% ipython --no-banner

In [1]: import numpy as np

In [2]: import numpy.linalg as la

In [3]: np.set_printoptions(precision=3, suppress=True, linewidth=120, floatmode="fixed")

In [4]: def rnd(a):
   ...:     return np.round(a, 3) + 0
   ...: 

In [5]: r0 = np.array([0, 2, -1, -1, 1, -1])

In [6]: r1 = np.array([2, 3, 1, -1, 1, 0])

In [7]: mat = np.outer(r0, r1)

In [8]: print(mat)
[[ 0  0  0  0  0  0]
 [ 4  6  2 -2  2  0]
 [-2 -3 -1  1 -1  0]
 [-2 -3 -1  1 -1  0]
 [ 2  3  1 -1  1  0]
 [-2 -3 -1  1 -1  0]]

In [9]: print(rnd(np.sort(np.abs(la.eigvals(mat)))))
[0.000 0.000 0.000 0.000 0.000 7.000]

In [10]: print(la.matrix_power(mat, 3))
[[   0    0    0    0    0    0]
 [ 196  294   98  -98   98    0]
 [ -98 -147  -49   49  -49    0]
 [ -98 -147  -49   49  -49    0]
 [  98  147   49  -49   49    0]
 [ -98 -147  -49   49  -49    0]]

In [11]: print(np.trace(mat))
7

In [12]: print(mat.reshape(-1, 2))
[[ 0  0]
 [ 0  0]
 [ 0  0]
 [ 4  6]
 [ 2 -2]
 [ 2  0]
 [-2 -3]
 [-1  1]
 [-1  0]
 [-2 -3]
 [-1  1]
 [-1  0]
 [ 2  3]
 [ 1 -1]
 [ 1  0]
 [-2 -3]
 [-1  1]
 [-1  0]]

In [13]: print(mat.reshape(2, -1))
[[ 0  0  0  0  0  0  4  6  2 -2  2  0 -2 -3 -1  1 -1  0]
 [-2 -3 -1  1 -1  0  2  3  1 -1  1  0 -2 -3 -1  1 -1  0]]

In [14]: print(mat.ravel(order="F"))
[ 0  4 -2 -2  2 -2  0  6 -3 -3  3 -3  0  2 -1 -1  1 -1  0 -2  1  1 -1  1  0  2 -1 -1  1 -1  0  0  0  0  0  0]

In [15]: t3 = mat.reshape(6, 2, -1)

In [16]: print(t3[:, 0])
[[ 0  0  0]
 [ 4  6  2]
 [-2 -3 -1]
 [-2 -3 -1]
 [ 2  3  1]
 [-2 -3 -1]]

In [17]: print(np.swapaxes(t3, 1, 2)[4])
[[ 2 -1]
 [ 3  1]
 [ 1  0]]

In [18]: print(t3.shape)
(6, 2, 3)

In [19]: print(np.einsum("ihd,jhd->hij", t3, t3).shape)
(2, 6, 6)

In [20]: print(t3.sum(axis=1))
[[ 0  0  0]
 [ 2  8  2]
 [-1 -4 -1]
 [-1 -4 -1]
 [ 1  4  1]
 [-1 -4 -1]]

In [21]: print(la.lstsq(mat[:-1].T, mat[-1])[2])
1

In [22]: print(rnd(mat @ la.pinv(mat) @ mat))
[[ 0.000  0.000  0.000  0.000  0.000  0.000]
 [ 4.000  6.000  2.000 -2.000  2.000  0.000]
 [-2.000 -3.000 -1.000  1.000 -1.000  0.000]
 [-2.000 -3.000 -1.000  1.000 -1.000  0.000]
 [ 2.000  3.000  1.000 -1.000  1.000  0.000]
 [-2.000 -3.000 -1.000  1.000 -1.000  0.000]]

In [23]: print(rnd(np.trace(la.pinv(mat) @ mat)))
1.0

In [24]: print(np.abs(np.diag(la.qr(mat)[1])) > 1e-9)
[ True False False False False False]

In [25]: print(np.unique(mat.round(6), axis=0).shape)
(4, 6)

In [26]: rank = la.matrix_rank(mat)

In [27]: print(rank)
1

In [28]: N = la.svd(mat)[2][rank:].T

In [29]: print(la.matrix_rank(mat.T @ mat), la.matrix_rank(mat @ mat.T))
1 1

In [30]: print(np.allclose(mat @ N, 0))
True

In [31]: print([int(la.matrix_rank(mat[:, :j + 1])) for j in range(6)])
[1, 1, 1, 1, 1, 1]

In [32]: J = np.loadtxt("m.csv", delimiter=",")

In [33]: print(J)
[[-17.400 -12.220 -30.995]
 [ -8.507  -5.497 -17.151]
 [ -8.172  -5.265 -16.615]
 [ -7.137  -4.561 -14.949]
 [  0.065  -0.413  -1.169]
 [ -0.145   0.288   0.336]
 [ -0.251   0.515   0.523]
 [ -0.592   1.471   1.071]
 [ -0.996   3.920   2.158]
 [ -0.871   9.687   4.807]
 [  0.209  17.135   8.632]
 [  1.807  24.599  12.783]
 [  3.468  31.130  16.603]]

In [34]: D = la.norm(J[:, None] - J[None], axis=-1)

In [35]: print(D.shape)
(13, 13)

In [36]: print((D + 1e9 * np.eye(13)).round(6).argmin(axis=1))
[ 1  2  1  2  5  6  5  6  7  8  9 12 11]
